% python3 -q
>>> import numpy as np
>>> np.set_printoptions(suppress=True, linewidth=160)
>>> def tidy(a):
...     return np.round(a, 2) + 0
... 
>>> E = np.load("dump.npy")
>>> E
array([[0, 1, 3, 1],
       [1, 0, 1, 3],
       [3, 1, 0, 1],
       [1, 3, 1, 0]])
>>> # symmetric
>>> cov = E.T @ E
>>> np.linalg.matrix_rank(cov)
np.int64(4)
>>> np.allclose(cov, cov.T)
True
>>> U, s, vt = np.linalg.svd(E, full_matrices=False)
>>> np.allclose(U * s @ vt, E)
True
>>> U.shape, s.shape, vt.shape
((4, 4), (4,), (4, 4))
>>> tidy(np.cumsum(s ** 2) / np.sum(s ** 2))
array([0.57, 0.77, 0.98, 1.  ])
>>> vec = np.array([2, -2, 2, 0])
>>> h1 = np.maximum(E @ vec, 0)
>>> np.maximum(E @ (3 * vec), 0)
array([12, 12, 12,  0])
>>> np.flatnonzero(h1 > 1e-9)
array([0, 1, 2])
>>> tidy(np.tanh(E @ vec))
array([ 1.  ,  1.  ,  1.  , -0.96])
>>> E.T @ h1
array([16,  8, 16, 20])
>>> tidy(np.linalg.det(2 * E)), tidy(np.linalg.det(E))
(np.float64(720.0), np.float64(45.0))
>>> vec = np.array([2, 4, 8, 0])
>>> y = E @ vec
>>> b, lr = np.zeros(4), 1 / np.linalg.norm(E, 2) ** 2
>>> for i in range(150):
...     b -= lr * E.T @ (E @ b - y)
...     if i % 50 == 0: print(i, round(np.linalg.norm(E @ b - y), 2))
... 
0 10.2
50 0.37
100 0.05
>>> tidy(b)
array([2., 4., 8., 0.])
>>> C = 10 * np.array([[-0.2, 0.0, 0.3, -0.5, 0.9], [-0.3, 0.6, 1.3, 0.0, 1.8]])
>>> rng = np.random.default_rng(6661)
>>> z = rng.integers(0, 2, 13)
>>> arr = C[z] + rng.normal(size=(13, 5))
>>> tidy(arr)
array([[-4.29,  4.87, 14.76,  0.05, 17.16],
       [-3.3 ,  5.79, 12.8 ,  0.96, 18.41],
       [-1.43, -0.59,  2.34, -4.49, 10.35],
       [-2.21,  0.43,  3.18, -5.99, 10.42],
       [-2.16,  6.57, 13.08, -0.91, 18.83],
       [-1.65, -0.25,  1.97, -3.23,  7.71],
       [-2.14, -1.  ,  1.64, -4.28,  8.33],
       [-3.2 , -0.5 ,  2.05, -4.99,  8.81],
       [-0.2 , -0.81,  2.97, -3.59,  8.58],
       [-2.63,  0.17,  3.49, -4.84,  8.54],
       [-2.66,  5.17, 12.35,  0.92, 20.05],
       [-2.38, -0.87,  4.23, -3.63,  8.54],
       [-3.11,  2.15,  2.23, -5.66,  8.61]])
>>> A2 = arr + rng.integers(-2, 3, (13, 2)) @ rng.integers(-2, 3, (2, 5))
>>> tidy(A2)
array([[-3.29,  6.87, 17.76, -3.95, 21.16],
       [-6.3 , -0.21,  7.8 ,  4.96, 14.41],
       [-3.43, -4.59, -0.66, -2.49,  8.35],
       [-3.21, -1.57,  1.18, -3.99,  8.42],
       [-0.16, 10.57, 17.08, -4.91, 22.83],
       [-1.65, -0.25,  0.97, -1.23,  5.71],
       [-0.14,  3.  ,  3.64, -4.28,  8.33],
       [-2.2 ,  1.5 ,  4.05, -6.99, 10.81],
       [-2.2 , -4.81, -0.03, -1.59,  6.58],
       [ 1.37,  8.17,  9.49, -8.84, 12.54],
       [-0.66,  9.17, 16.35, -3.08, 24.05],
       [-2.38, -0.87,  6.23, -7.63, 12.54],
       [-4.11,  0.15,  2.23, -7.66, 10.61]])
>>> np.linalg.matrix_rank(A2 - arr, tol=1e-8)
np.int64(2)
>>> tidy(A2 - arr)
array([[ 1.,  2.,  3., -4.,  4.],
       [-3., -6., -5.,  4., -4.],
       [-2., -4., -3.,  2., -2.],
       [-1., -2., -2.,  2., -2.],
       [ 2.,  4.,  4., -4.,  4.],
       [ 0.,  0., -1.,  2., -2.],
       [ 2.,  4.,  2.,  0.,  0.],
       [ 1.,  2.,  2., -2.,  2.],
       [-2., -4., -3.,  2., -2.],
       [ 4.,  8.,  6., -4.,  4.],
       [ 2.,  4.,  4., -4.,  4.],
       [ 0.,  0.,  2., -4.,  4.],
       [-1., -2.,  0., -2.,  2.]])
>>> tidy(np.linalg.norm(arr) ** 2 / np.linalg.norm(arr, 2) ** 2)
np.float64(1.09)
>>> tidy(np.linalg.norm(arr[2] - arr[5]))
np.float64(2.98)
>>> tidy(arr[2] @ arr[5])
np.float64(101.46)
>>> tidy(np.linalg.norm(arr, 2))
np.float64(54.92)
>>> z = arr[:, 2] > np.median(arr[:, 2])
>>> f = arr[z].mean(axis=0) - arr[~z].mean(axis=0)
>>> np.argsort(-np.abs(f).round(6), kind="stable")
array([2, 4, 1, 3, 0])
>>> data = np.array([[1, 2, 2], [0, 0, 1], [2, 1, -2]])
>>> data
array([[ 1,  2,  2],
       [ 0,  0,  1],
       [ 2,  1, -2]])
>>> A2 = data[0, 0] * data[1:] - np.outer(data[1:, 0], data[0])
>>> A2
array([[ 0,  0,  1],
       [ 0, -3, -6]])
>>> np.flatnonzero(~A2.round(6).any(axis=1))
array([], dtype=int64)
>>> np.einsum("ii->", data)
np.int64(-1)
>>> tidy(np.poly(data))
array([ 1.,  1., -7., -3.])
>>> Q, R = np.linalg.qr(data)
>>> tidy(Q.T @ Q)
array([[1., 0., 0.],
       [0., 1., 0.],
       [0., 0., 1.]])
>>> tidy(Q)
array([[-0.45, -0.89,  0.  ],
       [ 0.  ,  0.  ,  1.  ],
       [-0.89,  0.45,  0.  ]])
>>> tidy(np.trace(Q @ Q.T))
np.float64(3.0)
>>> Q.shape, R.shape
((3, 3), (3, 3))
>>> W = np.array([[0, -1], [-1, 1], [2, 2]])
>>> b = np.array([1, 3])
>>> hid = np.maximum(Q @ W + b, 0)
>>> (hid > 0).mean(axis=0)
array([1., 1.])
>>> (hid > 0).astype(int)
array([[1, 1],
       [1, 1],
       [1, 1]])
>>> C = np.array([[-2, -2], [-1, -2]])
>>> W @ C
array([[ 1,  2],
       [ 1,  0],
       [-6, -8]])
>>> (hid @ C).round(6).argmax(axis=1)
array([0, 0, 0])
>>> A2 = np.array([[-3, -2], [-2, -6], [7, -6]])
>>> A2.T @ data.T
array([[  7,   7, -22],
       [-26,  -6,   2]])
>>> data @ A2
array([[  7, -26],
       [  7,  -6],
       [-22,   2]])
>>> W0 = np.array([[0, 0, 1, 1, 1],
...     [0, 0, 0, 0, 0],
...     [1, 0, 0, 1, 1],
...     [1, 0, 1, 0, 1],
...     [1, 0, 1, 1, 0]])
>>> evals, vecs = np.linalg.eigh(W0)
>>> vec = np.array([-3, -2, 2, 3, -3])
>>> vec @ W0 @ vec
np.int64(-30)
>>> (np.sign(vecs[:, -1].round(6)) == np.sign(vecs[0, -1].round(6))).astype(int)
array([1, 0, 1, 1, 1])
>>> np.linalg.matrix_rank(W0, rtol=0.1)
np.int64(4)
>>> np.linalg.cond(W0) > 100
np.True_
>>> X = np.array([[-1.89, -0.53, 0.2], [-0.53, 0.54, -0.94], [0.2, -0.94, -1.65]])
>>> [round(float(np.linalg.det(X[:i, :i])), 2) + 0 for i in range(1, 4)]
[-1.89, -1.3, 4.0]
>>> np.all(np.linalg.eigvalsh(X) > 0)
np.False_
>>> tidy(np.linalg.eigvalsh(X).min())
np.float64(-2.0)
